$ python -q
>>> import numpy as np
>>> np.set_printoptions(precision=3, suppress=True, linewidth=100, floatmode="fixed")
>>> W0 = np.array([[-2.0, 1.8, -1.0, 0.7],
...     [-0.6, 2.6, 0.1, -1.1],
...     [0.2, -1.9, -0.7, -2.5],
...     [1.0, 0.1, 1.5, -0.9],
...     [0.9, -0.8, 0.7, 1.7]])
>>> Q = W0.astype(float).copy()
>>> for j in range(4):
...     Q[:, j] -= Q[:, :j] @ (Q[:, :j].T @ Q[:, j])
...     Q[:, j] /= np.linalg.norm(Q[:, j])
... 
>>> np.round(Q.T @ Q, 3) + 0
array([[1.000, 0.000, 0.000, 0.000],
       [0.000, 1.000, 0.000, 0.000],
       [0.000, 0.000, 1.000, 0.000],
       [0.000, 0.000, 0.000, 1.000]])
>>> np.round(Q.T @ W0, 3) + 0
array([[ 2.492, -2.472,  1.577, -0.245],
       [ 0.000,  2.855,  1.148,  0.384],
       [ 0.000,  0.000,  0.659,  1.101],
       [ 0.000,  0.000,  0.000,  3.198]])
>>> Y = np.c_[W0[:, :3] @ np.array([[2, 1, 1], [1, 1, 1], [2, 3, 2]]), np.array([1, 3, 1, 2, 0])]
>>> Y
array([[-4.200, -3.200, -2.200,  1.000],
       [ 1.600,  2.300,  2.200,  3.000],
       [-2.900, -3.800, -3.100,  1.000],
       [ 5.100,  5.600,  4.100,  2.000],
       [ 2.400,  2.200,  1.500,  0.000]])
>>> print(np.linalg.matrix_rank(np.c_[W0, Y]))
5
>>> np.linalg.matrix_rank(Y)
np.int64(4)
>>> np.round(np.linalg.lstsq(W0, Y[:, 0])[0], 3) + 0
array([2.000, 1.000, 2.000, 0.000])
>>> u = np.array([3, -2])
>>> np.correlate(W0[0], W0[2], "full")
array([ 5.000, -3.100,  5.040, -4.870,  1.770, -1.530,  0.140])
>>> x = np.array([1, 2, 2, -1])
>>> y = W0 @ x
>>> np.linalg.solve(W0.T @ W0, W0.T @ y)
array([ 1.000,  2.000,  2.000, -1.000])
>>> rng = np.random.default_rng(332)
>>> y = y + 0.02 * rng.normal(size=5)
>>> y
array([-1.101,  5.904, -2.508,  5.113, -1.008])
>>> c, *_ = np.linalg.lstsq(W0, y)
>>> c
array([ 0.992,  1.999,  2.012, -1.002])
>>> np.round(W0.T @ (y - W0 @ c), 3) + 0
array([0.000, 0.000, 0.000, 0.000])
>>> J = np.load("test9.npy")
>>> J
array([[ 70,   4,   2,   1,   2,   3],
       [  4,  -6,   0,   3,   2,   2],
       [  2,   2,  71,   3,   2,   2],
       [  2,   4,   5,  64,   5,   2],
       [  5,   0,   2,   1, -10,   3],
       [  5,   1,   2,   2,   2,  20]])
>>> Q, R = np.linalg.qr(J)
>>> np.abs(np.diag(R))
array([70.527,  7.617, 68.154, 56.000, 10.469, 19.841])
>>> print(Q.shape, R.shape)
(6, 6) (6, 6)
>>> (J + J.T) / 2
array([[ 70.000,   4.000,   2.000,   1.500,   3.500,   4.000],
       [  4.000,  -6.000,   1.000,   3.500,   1.000,   1.500],
       [  2.000,   1.000,  71.000,   4.000,   2.000,   2.000],
       [  1.500,   3.500,   4.000,  64.000,   3.000,   2.000],
       [  3.500,   1.000,   2.000,   3.000, -10.000,   2.500],
       [  4.000,   1.500,   2.000,   2.000,   2.500,  20.000]])
>>> J @ J
array([[4947,  267,  297,  160,  143,  290],
       [ 282,   66,   31,  184,   -5,   52],
       [ 316,  152, 5068,  419,  149,  204],
       [ 329,  252,  693, 4134,  296,  207],
       [ 321,   31,  143,   71,  125,   51],
       [ 472,   46,  206,  184,   46,  431]])
>>> Y = J + rng.integers(-2, 3, (6, 3)) @ rng.integers(-2, 3, (3, 6))
>>> Y
array([[ 73,   3,   3,  -1,  -1,   8],
       [  0,  -2,   2,   6,   2,  -4],
       [  1,   3,  73,   0,  -1,   2],
       [  5,   1,   1,  68,  10,   4],
       [ 10,  -1,   2,   4, -11,   9],
       [  3,  -1,   0,  -2,   4,  18]])
>>> np.round(np.linalg.svd(Y - J, compute_uv=False), 3) + 0
array([13.692,  9.849,  7.518,  0.000,  0.000,  0.000])
>>> x = np.array([2, -1, -1, 1, 2, -2])
>>> y = J @ x
>>> y
array([133,  17, -66,  65, -17, -27])
>>> np.linalg.solve(J, y)
array([ 2.000, -1.000, -1.000,  1.000,  2.000, -2.000])
>>> np.round(np.linalg.solve(J, y + J[:, 2]), 3) + 0
array([ 2.000, -1.000,  0.000,  1.000,  2.000, -2.000])
>>> x = np.array([5, 1, 5, 5, 5, 0])
>>> y = J @ x
>>> c, lr = np.zeros(6), 1 / np.linalg.norm(J, 2) ** 2
>>> for i in range(30):
...     c -= lr * J.T @ (J @ c - y)
...     if i % 5 == 0: print(i, round(np.linalg.norm(J @ c - y), 3))
... 
0 65.62
5 41.646
10 37.486
15 33.846
20 30.618
25 27.732
>>> round(float(np.linalg.cond(J)), 3)
11.816
>>> print(c)
[5.057 0.642 5.057 5.204 2.555 0.142]
>>> E = rng.normal(size=(29, 3)) + 20 * np.array([2, 1, 2])
>>> E
array([[40.205, 20.729, 38.803],
       [37.664, 20.579, 40.692],
       [39.281, 19.133, 38.933],
       [40.645, 20.827, 39.819],
       [39.522, 21.573, 39.013],
       [40.636, 20.198, 40.547],
       [41.421, 19.599, 39.248],
       [41.975, 19.917, 38.820],
       [39.469, 19.675, 41.075],
       [40.206, 19.992, 40.771],
       [38.868, 18.868, 40.520],
       [39.575, 22.225, 41.907],
       [39.935, 19.783, 41.224],
       [40.455, 20.463, 40.636],
       [40.649, 20.733, 39.830],
       [40.201, 20.489, 40.395],
       [39.029, 18.911, 40.012],
       [38.493, 18.746, 40.182],
       [40.117, 22.187, 40.871],
       [39.878, 19.047, 40.698],
       [38.461, 20.959, 40.999],
       [39.576, 19.295, 40.874],
       [38.135, 20.585, 39.267],
       [39.709, 21.394, 42.069],
       [40.346, 18.771, 40.648],
       [39.054, 20.398, 41.104],
       [40.809, 20.568, 40.046],
       [39.801, 19.940, 39.667],
       [38.717, 20.617, 39.732]])
>>> Y = np.c_[E[:, :2] @ np.array([[3, -4], [9, -9]]), np.array([2, -1, 2, 1, 2, -1, 0, 1, -2, 1, -2, 0, 0, 0, -2, 1, 1, -1, 0, 2, 2, 0, -1, 2, 0, 2, 0, -2, 1])]
>>> Y
array([[ 307.178, -347.383,    2.000],
       [ 298.206, -335.870,   -1.000],
       [ 290.038, -329.318,    2.000],
       [ 309.379, -350.024,    1.000],
       [ 312.727, -352.249,    2.000],
       [ 303.687, -344.323,   -1.000],
       [ 300.658, -342.079,    0.000],
       [ 305.174, -347.149,    1.000],
       [ 295.484, -334.953,   -2.000],
       [ 300.547, -340.754,    1.000],
       [ 286.412, -325.280,   -2.000],
       [ 318.749, -358.324,    0.000],
       [ 297.849, -337.784,    0.000],
       [ 305.532, -345.987,    0.000],
       [ 308.548, -349.197,   -2.000],
       [ 305.003, -345.203,    1.000],
       [ 287.283, -326.312,    1.000],
       [ 284.190, -322.683,   -1.000],
       [ 320.034, -360.152,    0.000],
       [ 291.053, -330.931,    2.000],
       [ 304.015, -342.476,    2.000],
       [ 292.382, -331.958,    0.000],
       [ 299.666, -337.801,   -1.000],
       [ 311.675, -351.384,    2.000],
       [ 289.978, -330.323,    0.000],
       [ 300.740, -339.794,    2.000],
       [ 307.537, -348.346,    0.000],
       [ 298.865, -338.666,   -2.000],
       [ 301.703, -340.419,    1.000]])
>>> np.linalg.norm(np.linalg.qr(E)[0].T @ Y, axis=0) ** 2 / ((Y ** 2).sum(axis=0) + 1e-12)
array([1.000, 1.000, 0.088])
>>> np.linalg.matrix_rank(Y)
np.int64(3)
>>> np.linalg.matrix_rank(np.c_[E, Y])
np.int64(4)
>>> np.round(np.linalg.lstsq(E, Y[:, 0])[0], 3) + 0
array([3.000, 9.000, 0.000])
>>> C2 = np.cov(Y, rowvar=False)
>>> print(np.argwhere(np.triu(np.abs(np.corrcoef(Y.T)) > 0.8, 1)))
[[0 1]]
>>> np.polyfit(Y[:, 1], Y[:, 0], 1)
array([ -0.955, -24.562])
>>> C2.shape
(3, 3)
>>> round(float(np.corrcoef(Y[:, 1], Y[:, 0])[0, 1]), 3)
-0.995
>>> np.corrcoef(Y.T)
array([[ 1.000, -0.995,  0.201],
       [-0.995,  1.000, -0.199],
       [ 0.201, -0.199,  1.000]])
>>> Y.std(axis=0)
array([9.021, 9.399, 1.336])
>>> Y = np.array([[1, 3], [0, 0], [3, 0], [2, 3]])
>>> C = np.array([[-2, 2, 3], [3, 0, 1]])
>>> F = Y @ C
>>> F
array([[ 7,  2,  6],
       [ 0,  0,  0],
       [-6,  6,  9],
       [ 5,  4,  9]])
>>> # null space of dimension 1
>>> U, sv, VT = np.linalg.svd(F)
>>> sv.round(3) + 0
array([16.025, 10.354,  0.000])
>>> np.argmax(sv[:-1] / (sv[1:] + 1e-6)) + 1
np.int64(2)
>>> Y = U[:, :2] @ np.diag(sv[:2]) @ VT[:2]
>>> np.linalg.matrix_rank(Y)
np.int64(2)
>>> np.linalg.matrix_rank(F, rtol=0.05)
np.int64(2)
>>> round(np.abs(F - Y).max(), 3)
np.float64(0.0)
>>> round(np.linalg.norm(F - Y, 2), 3), np.round(sv[2], 3)
(np.float64(0.0), np.float64(0.0))
>>> print(Y)
[[ 7.000  2.000  6.000]
 [ 0.000  0.000  0.000]
 [-6.000  6.000  9.000]
 [ 5.000  4.000  9.000]]
>>> np.argsort(-np.linalg.norm(F, axis=0).round(6), kind="stable")[:3]
array([2, 0, 1])
>>> [round(float(x), 3) for x in np.linalg.svd(F, compute_uv=False)[:3]]
[16.025, 10.354, 0.0]
>>> np.linalg.matrix_rank(F, rtol=0.1)
np.int64(2)
>>> np.linalg.cond(F) > 100
np.True_
>>> U, sv, VT = np.linalg.svd(F)
>>> vecs = VT[:(sv > 1e-8).sum()]
>>> x = F[1] + 2 * F[0] + rng.integers(2) * np.eye(3)[0]
>>> x
array([14.000,  4.000, 12.000])
>>> np.allclose(vecs.T @ vecs @ x, x)
True
>>> vecs.T @ vecs
array([[ 0.975, -0.137,  0.075],
       [-0.137,  0.248,  0.410],
       [ 0.075,  0.410,  0.776]])
>>> np.linalg.matrix_rank(np.vstack([F, x]))
np.int64(2)
